$ python3 -q
>>> import numpy as np
>>> from numpy import linalg as LA
>>> np.set_printoptions(suppress=True, linewidth=200)
>>> X = np.loadtxt("arr.csv", delimiter=",")
>>> X
array([[ 8.,  2.,  7.,  3.,  8.,  8.,  5., -2.],
       [ 1.,  1.,  0.,  2.,  1.,  0.,  3., -1.],
       [ 8.,  0.,  0.,  5.,  9.,  1.,  9.,  0.],
       [ 1.,  8.,  2.,  8.,  5.,  7.,  5.,  1.],
       [ 0.,  4.,  6.,  3.,  5.,  3.,  3., -1.],
       [ 9.,  2.,  3.,  8.,  5.,  9.,  4.,  2.],
       [ 2.,  1.,  4.,  0.,  2.,  5.,  7., -2.],
       [ 0.,  0.,  0.,  0.,  0.,  0.,  0.,  0.]])
>>> # rank 7
>>> LA.lstsq(X[:-1].T, X[-1])[2]
np.int32(7)
>>> U, sig, Vh = LA.svd(X)
>>> np.argmax(sig[:-1] / (sig[1:] + 1e-6)) + 1
np.int64(7)
>>> sig.round(3)
array([31.677, 10.5  ,  8.654,  7.739,  4.861,  1.783,  1.317,  0.   ])
>>> A2 = U[:, :7] @ np.diag(sig[:7]) @ Vh[:7]
>>> round(float(LA.norm(X - A2) / LA.norm(X)), 3)
0.0
>>> round(float(np.abs(X - A2).max()), 3)
0.0
>>> LA.matrix_rank(A2)
np.int64(7)
>>> LA.matrix_rank(X, rtol=0.05)
np.int64(6)
>>> A2.round(3) + 0
array([[ 8.,  2.,  7.,  3.,  8.,  8.,  5., -2.],
       [ 1.,  1.,  0.,  2.,  1.,  0.,  3., -1.],
       [ 8.,  0.,  0.,  5.,  9.,  1.,  9.,  0.],
       [ 1.,  8.,  2.,  8.,  5.,  7.,  5.,  1.],
       [ 0.,  4.,  6.,  3.,  5.,  3.,  3., -1.],
       [ 9.,  2.,  3.,  8.,  5.,  9.,  4.,  2.],
       [ 2.,  1.,  4.,  0.,  2.,  5.,  7., -2.],
       [ 0.,  0.,  0.,  0.,  0.,  0.,  0.,  0.]])
>>> round(float(LA.norm(X - A2, 2)), 3), sig[7]
(0.0, np.float64(0.0))
>>> rank = LA.matrix_rank(X)
>>> rank
np.int64(7)
>>> N = LA.svd(X)[2][rank:].T
>>> N.shape
(8, 1)
>>> [int(LA.matrix_rank(np.delete(X, i, axis=0))) for i in range(8)]
[6, 6, 6, 6, 6, 6, 6, 7]
>>> LA.matrix_rank(X.T @ X), LA.matrix_rank(X @ X.T)
(np.int64(7), np.int64(7))
>>> np.allclose(X @ N, 0)
True
>>> X - X[0]
array([[ 0.,  0.,  0.,  0.,  0.,  0.,  0.,  0.],
       [-7., -1., -7., -1., -7., -8., -2.,  1.],
       [ 0., -2., -7.,  2.,  1., -7.,  4.,  2.],
       [-7.,  6., -5.,  5., -3., -1.,  0.,  3.],
       [-8.,  2., -1.,  0., -3., -5., -2.,  1.],
       [ 1.,  0., -4.,  5., -3.,  1., -1.,  4.],
       [-6., -1., -3., -3., -6., -3.,  2.,  0.],
       [-8., -2., -7., -3., -8., -8., -5.,  2.]])
>>> X.mean(axis=0)
array([ 3.625,  2.25 ,  2.75 ,  3.625,  4.375,  4.125,  4.5  , -0.375])
>>> np.zeros(8, 8)
Traceback (most recent call last):
  File "<python-input-26>", line 1, in <module>
    np.zeros(8, 8)
    ~~~~~~~~^^^^^^
TypeError: Cannot interpret '8' as a data type
>>> X.sum(axis=0)
array([29., 18., 22., 29., 35., 33., 36., -3.])
>>> np.round(LA.norm(X), 3)
np.float64(35.735)
